$ ipython --no-banner

In [1]: import numpy as np

In [2]: np.set_printoptions(precision=3, suppress=True, linewidth=160, floatmode="fixed")

In [3]: A = np.loadtxt("case5.csv", delimiter=",")

In [4]: A
Out[4]: 
array([[  1.000,  -1.000,  -3.000,  -3.000,  -1.000,   2.000],
       [  1.000,  -1.000,  -1.000,  -2.000,  -4.000,   4.000],
       [  4.000,  -1.000,  -1.000,  -3.000,  -7.000,   1.000],
       [  3.000,   0.000,   0.000,  -3.000,  -5.000,   1.000],
       [  3.000,  -1.000,   1.000,  -1.000,  -7.000,   0.000],
       [  3.000,   0.000,   1.000,   1.000,  -4.000,   0.000],
       [  2.000,   0.000,   2.000,   1.000,  -1.000,   2.000],
       [  1.000,   2.000,   5.000,   2.000,  -4.000,   1.000],
       [ -2.000,   2.000,   6.000,   0.000,  -4.000,   2.000],
       [ -4.000,  -1.000,   6.000,  -1.000,  -3.000,   2.000],
       [ -5.000,  -4.000,   3.000,  -4.000,  -6.000,   5.000],
       [ -6.000,  -5.000,   6.000,  -7.000,  -8.000,   4.000],
       [ -5.000,  -8.000,   3.000,  -8.000,  -9.000,   3.000],
       [ -8.000,  -5.000,   5.000, -10.000, -12.000,   3.000],
       [ -7.000,  -5.000,   8.000,  -8.000, -15.000,   5.000],
       [ -9.000,  -7.000,  10.000, -10.000, -16.000,   2.000],
       [ -8.000,  -7.000,  10.000, -12.000, -19.000,   0.000],
       [-10.000,  -7.000,   9.000, -15.000, -22.000,   3.000],
       [ -9.000,  -4.000,   9.000, -13.000, -22.000,   4.000],
       [-10.000,  -6.000,  11.000, -14.000, -19.000,   7.000],
       [-13.000,  -6.000,  11.000, -12.000, -20.000,   7.000],
       [-11.000,  -9.000,  11.000, -15.000, -22.000,   7.000],
       [-13.000, -10.000,   9.000, -16.000, -22.000,   7.000],
       [-11.000, -13.000,  11.000, -14.000, -24.000,   8.000],
       [-12.000, -13.000,  13.000, -15.000, -21.000,   5.000],
       [-11.000, -12.000,  13.000, -18.000, -24.000,   3.000],
       [-10.000, -13.000,  12.000, -17.000, -27.000,   1.000],
       [-13.000, -14.000,  15.000, -19.000, -28.000,  -1.000],
       [-13.000, -13.000,  14.000, -19.000, -28.000,   2.000],
       [-11.000, -10.000,  11.000, -17.000, -27.000,   0.000],
       [-14.000, -10.000,  13.000, -18.000, -27.000,  -1.000],
       [-11.000, -12.000,  12.000, -18.000, -30.000,   2.000],
       [-11.000, -11.000,  14.000, -15.000, -31.000,  -1.000],
       [-11.000,  -9.000,  14.000, -13.000, -32.000,   2.000]])

In [5]: other = np.c_[A[:, :1] @ np.array([[-1]]), np.array([2, 4, 2, 1, 4, 3, 3, 1, 3, 3, 4, 4, 5, 5, 3, 4, 0, 5, 1, 1, 4, 1, 4, 0, 1, 4, 4, 1, 4, 4, 5, 2, 5, 0])]

In [6]: other
Out[6]: 
array([[-1.000,  2.000],
       [-1.000,  4.000],
       [-4.000,  2.000],
       [-3.000,  1.000],
       [-3.000,  4.000],
       [-3.000,  3.000],
       [-2.000,  3.000],
       [-1.000,  1.000],
       [ 2.000,  3.000],
       [ 4.000,  3.000],
       [ 5.000,  4.000],
       [ 6.000,  4.000],
       [ 5.000,  5.000],
       [ 8.000,  5.000],
       [ 7.000,  3.000],
       [ 9.000,  4.000],
       [ 8.000,  0.000],
       [10.000,  5.000],
       [ 9.000,  1.000],
       [10.000,  1.000],
       [13.000,  4.000],
       [11.000,  1.000],
       [13.000,  4.000],
       [11.000,  0.000],
       [12.000,  1.000],
       [11.000,  4.000],
       [10.000,  4.000],
       [13.000,  1.000],
       [13.000,  4.000],
       [11.000,  4.000],
       [14.000,  5.000],
       [11.000,  2.000],
       [11.000,  5.000],
       [11.000,  0.000]])

In [7]: np.linalg.matrix_rank(np.c_[A, other])
Out[7]: np.int64(7)

In [8]: np.linalg.matrix_rank(other)
Out[8]: np.int64(2)

In [9]: np.round(np.linalg.norm(A, 2), 3)
Out[9]: np.float64(156.59)

In [10]: np.round(np.linalg.norm(A[6], 1), 3), np.round(np.linalg.norm(A[6], np.inf), 3)
Out[10]: (np.float64(8.0), np.float64(2.0))

In [11]: A[6] @ A[21]
Out[11]: np.float64(21.0)

In [12]: round(np.linalg.norm(A, "nuc"), 3)
Out[12]: np.float64(217.205)

In [13]: round(np.linalg.norm(A[6] - A[21]), 3)
Out[13]: np.float64(32.45)

In [14]: proj = A @ np.linalg.solve(A.T @ A, A.T)

In [15]: np.round(proj @ A[:, 1], 3) + 0
Out[15]: 
array([ -1.000,  -1.000,  -1.000,   0.000,  -1.000,   0.000,   0.000,   2.000,   2.000,  -1.000,  -4.000,  -5.000,  -8.000,  -5.000,  -5.000,  -7.000,  -7.000,
        -7.000,  -4.000,  -6.000,  -6.000,  -9.000, -10.000, -13.000, -13.000, -12.000, -13.000, -14.000, -13.000, -10.000, -10.000, -12.000, -11.000,  -9.000])

In [16]: np.allclose(proj @ proj, proj)
Out[16]: True

In [17]: arr = np.load("dump.npy")

In [18]: arr
Out[18]: 
array([[ 0.509, -0.251,  0.491,  0.877,  0.100, -0.563],
       [-0.710, -1.383, -0.036, -2.325, -1.041,  0.832],
       [-0.211, -1.093, -1.987, -0.810, -0.887, -0.561],
       [-0.183,  0.432,  0.681, -0.093, -0.063,  0.543],
       [-1.138, -0.774, -1.416, -1.927, -0.803,  0.134],
       [ 0.217,  0.311,  1.071,  1.184,  0.206, -0.582],
       [-0.468,  0.017,  0.255, -1.333, -0.331,  0.783]])

In [19]: w1 = np.array([[5, -5, 5, 1, 1, 3],
    ...:     [-4, 1, -2, 5, 5, -1],
    ...:     [-2, -1, 3, 3, -3, -3],
    ...:     [-3, -4, -5, -3, -3, -3],
    ...:     [-4, 5, -2, 4, -3, 4],
    ...:     [2, 3, 0, -1, -1, 2]])

In [20]: b = np.array([-5, 3, 0, 4, 0, 0])

In [21]: act = np.maximum(arr @ w1 + b, 0)

In [22]: np.linalg.matrix_rank(act)
Out[22]: np.int64(6)

In [23]: (act > 0).mean(axis=0)
Out[23]: array([0.429, 0.714, 0.714, 0.571, 0.571, 0.571])

In [24]: C = np.array([[-3, 1, 4],
    ...:     [-2, -2, -5],
    ...:     [3, 4, 3],
    ...:     [0, -1, 5],
    ...:     [-3, -5, 1],
    ...:     [-4, 3, 2]])

In [25]: (act @ C).round(6).argmax(axis=1)
Out[25]: array([2, 1, 2, 2, 2, 2, 2])
